% ipython --no-banner

In [1]: import numpy as np

In [2]: np.set_printoptions(precision=3, suppress=True, linewidth=140, sign=" ")

In [3]: M2 = np.array([[1, 1], [1, -1]])

In [4]: rng = np.random.default_rng(362)

In [5]: data = np.kron(M2, np.kron(M2, M2))[rng.permutation(8)][:4]

In [6]: data
Out[6]: 
array([[ 1,  1,  1,  1,  1,  1,  1,  1],
       [ 1, -1, -1,  1, -1,  1,  1, -1],
       [ 1,  1,  1,  1, -1, -1, -1, -1],
       [ 1,  1, -1, -1, -1, -1,  1,  1]])

In [7]: r0, g = data[3], data[0]

In [8]: r0 @ r0
Out[8]: np.int64(8)

In [9]: r0 @ g
Out[9]: np.int64(0)

In [10]: pr = (r0 @ g) / (r0 @ r0) * r0

In [11]: (g - pr) @ r0
Out[11]: np.float64(0.0)

In [12]: g - pr
Out[12]: array([ 1.,  1.,  1.,  1.,  1.,  1.,  1.,  1.])

In [13]: M2 = data[0, 0] * data[1:] - np.outer(data[1:, 0], data[0])

In [14]: M2
Out[14]: 
array([[ 0, -2, -2,  0, -2,  0,  0, -2],
       [ 0,  0,  0,  0, -2, -2, -2, -2],
       [ 0,  0, -2, -2, -2, -2,  0,  0]])

In [15]: data[:, 0] / data[0, 0]
Out[15]: array([ 1.,  1.,  1.,  1.])

In [16]: M2 = np.array([[-2, 5],
    ...:     [4, -9],
    ...:     [1, -4],
    ...:     [9, 9],
    ...:     [-1, 4],
    ...:     [-1, -6],
    ...:     [0, -3],
    ...:     [7, -9]])

In [17]: np.einsum("ik,kj->ji", data, M2)
Out[17]: 
array([[ 17,  -5,   7,   1],
       [-13,  23,  15, -19]])

In [18]: np.einsum("ij->j", data)
Out[18]: array([ 4,  2,  0,  2, -2,  0,  2,  0])

In [19]: r0 = np.array([-3, -3])

In [20]: np.correlate(data[3], data[0], "full")
Out[20]: array([ 1,  2,  1,  0, -1, -2, -1,  0, -1, -2, -1,  0,  1,  2,  1])

In [21]: np.convolve(data[3], r0)
Out[21]: array([-3, -6,  0,  6,  6,  6,  0, -6, -3])

In [22]: np.array([np.convolve(row, r0, "same") for row in data])
Out[22]: 
array([[-3, -6, -6, -6, -6, -6, -6, -6],
       [-3,  0,  6,  0,  0,  0, -6,  0],
       [-3, -6, -6, -6,  0,  6,  6,  6],
       [-3, -6,  0,  6,  6,  6,  0, -6]])

In [23]: M2 = data / np.linalg.norm(data, axis=1, keepdims=True)

In [24]: G = M2 @ M2.T

In [25]: G.round(3) + 0
Out[25]: 
array([[ 1.,  0.,  0.,  0.],
       [ 0.,  1.,  0.,  0.],
       [ 0.,  0.,  1.,  0.],
       [ 0.,  0.,  0.,  1.]])

In [26]: G[1].round(3) + 0
Out[26]: array([ 0.,  1.,  0.,  0.])

In [27]: np.argwhere(np.triu(np.abs(G) > 0.95, 1))
Out[27]: array([], shape=(0, 2), dtype=int64)

In [28]: np.degrees(np.arccos(np.clip(G[1, 2], -1, 1)))
Out[28]: np.float64(90.0)

In [29]: E = np.loadtxt("case15.csv", delimiter=",")

In [30]: E
Out[30]: 
array([[  1.207,   3.154,   5.554],
       [ -0.438,  -0.822,  -1.632],
       [ -1.697,  -9.256, -15.467],
       [ -0.121,  -0.305,  -1.066],
       [ -1.35 ,  -3.718,  -6.218],
       [ -0.734,  -2.986,  -5.515],
       [  0.29 ,   2.779,   4.994],
       [ -0.139,  -0.453,  -0.459],
       [  0.342,   2.047,   3.881],
       [ -1.616,  -7.716, -13.155],
       [  0.494,   2.251,   3.831],
       [  2.316,  11.658,  18.215],
       [ -0.004,   0.237,   0.229],
       [  0.703,   4.368,   6.778],
       [ -0.459,  -2.   ,  -3.369],
       [  3.015,  12.331,  19.868],
       [ -0.877,  -3.604,  -6.104],
       [  1.134,   5.023,   7.464],
       [  2.223,  11.431,  18.768],
       [ -1.289,  -7.011, -10.208],
       [  0.437,   2.444,   4.595],
       [  0.386,   1.269,   1.678],
       [ -0.77 ,  -5.635,  -8.82 ],
       [ -0.429,  -3.251,  -5.841],
       [  0.012,   0.83 ,   1.079],
       [  1.017,   5.518,   9.431],
       [  0.642,   2.71 ,   4.203]])

In [31]: Uu, sv, VT = np.linalg.svd(E)

In [32]: np.argmax(sv[:-1] / (sv[1:] + 1e-6)) + 1
Out[32]: np.int64(1)

In [33]: sv
Out[33]: array([ 54.721,   1.331,   1.191])

In [34]: M2 = Uu[:, :1] @ np.diag(sv[:1]) @ VT[:1]

In [35]: np.linalg.matrix_rank(M2)
Out[35]: np.int64(1)

In [36]: round(float(np.linalg.norm(E - M2, 2)), 3), round(float(sv[1]), 3)
Out[36]: (1.331, 1.331)

In [37]: round(float(np.abs(E - M2).max()), 3)
Out[37]: 0.557

In [38]: np.linalg.matrix_rank(E, rtol=0.05)
Out[38]: np.int64(1)

In [39]: M = np.eye(5, dtype=int)[rng.permutation(5)]

In [40]: M
Out[40]: 
array([[ 0,  1,  0,  0,  0],
       [ 0,  0,  0,  0,  1],
       [ 1,  0,  0,  0,  0],
       [ 0,  0,  1,  0,  0],
       [ 0,  0,  0,  1,  0]])

In [41]: r0 = np.array([-3, 0])

In [42]: np.cross(M[3, :3], M[1, :3])
Out[42]: array([ 0,  0,  0])

In [43]: np.convolve(M[3], r0)
Out[43]: array([ 0,  0, -3,  0,  0,  0])

In [44]: np.correlate(M[3], M[1], "full")
Out[44]: array([ 0,  0,  1,  0,  0,  0,  0,  0,  0])

In [45]: vec = np.array([3, 1, 3, 1, 2])

In [46]: 5 - np.linalg.matrix_rank(M - np.eye(5), tol=1e-8)
Out[46]: np.int64(1)

In [47]: np.sort(np.abs(np.degrees(np.angle(np.linalg.eigvals(M)))))
Out[47]: array([   0.,   72.,   72.,  144.,  144.])

In [48]: round(np.linalg.norm(vec), 3), np.round(np.linalg.norm(M @ vec), 3)
Out[48]: (np.float64(4.899), np.float64(4.899))

In [49]: np.linalg.inv(M)
Out[49]: 
array([[ 0.,  0.,  1.,  0.,  0.],
       [ 1.,  0.,  0.,  0.,  0.],
       [ 0.,  0.,  0.,  1.,  0.],
       [ 0.,  0.,  0.,  0.,  1.],
       [ 0.,  1.,  0.,  0.,  0.]])

In [50]: np.abs(np.linalg.eigvals(M))
Out[50]: array([ 1.,  1.,  1.,  1.,  1.])

In [51]: [p for p in range(1, 25) if np.allclose(np.linalg.matrix_power(M, p), np.eye(5))]
Out[51]: [5, 10, 15, 20]

In [52]: np.linalg.svd(M, compute_uv=False)
Out[52]: array([ 1.,  1.,  1.,  1.,  1.])

In [53]: np.linalg.pinv(M)
Out[53]: 
array([[ 0.,  0.,  1.,  0.,  0.],
       [ 1.,  0.,  0.,  0.,  0.],
       [ 0.,  0.,  0.,  1.,  0.],
       [ 0.,  0.,  0.,  0.,  1.],
       [ 0.,  1.,  0.,  0.,  0.]])

In [54]: np.linalg.norm(M, axis=0)
Out[54]: array([ 1.,  1.,  1.,  1.,  1.])

In [55]: M @ M.T
Out[55]: 
array([[ 1,  0,  0,  0,  0],
       [ 0,  1,  0,  0,  0],
       [ 0,  0,  1,  0,  0],
       [ 0,  0,  0,  1,  0],
       [ 0,  0,  0,  0,  1]])
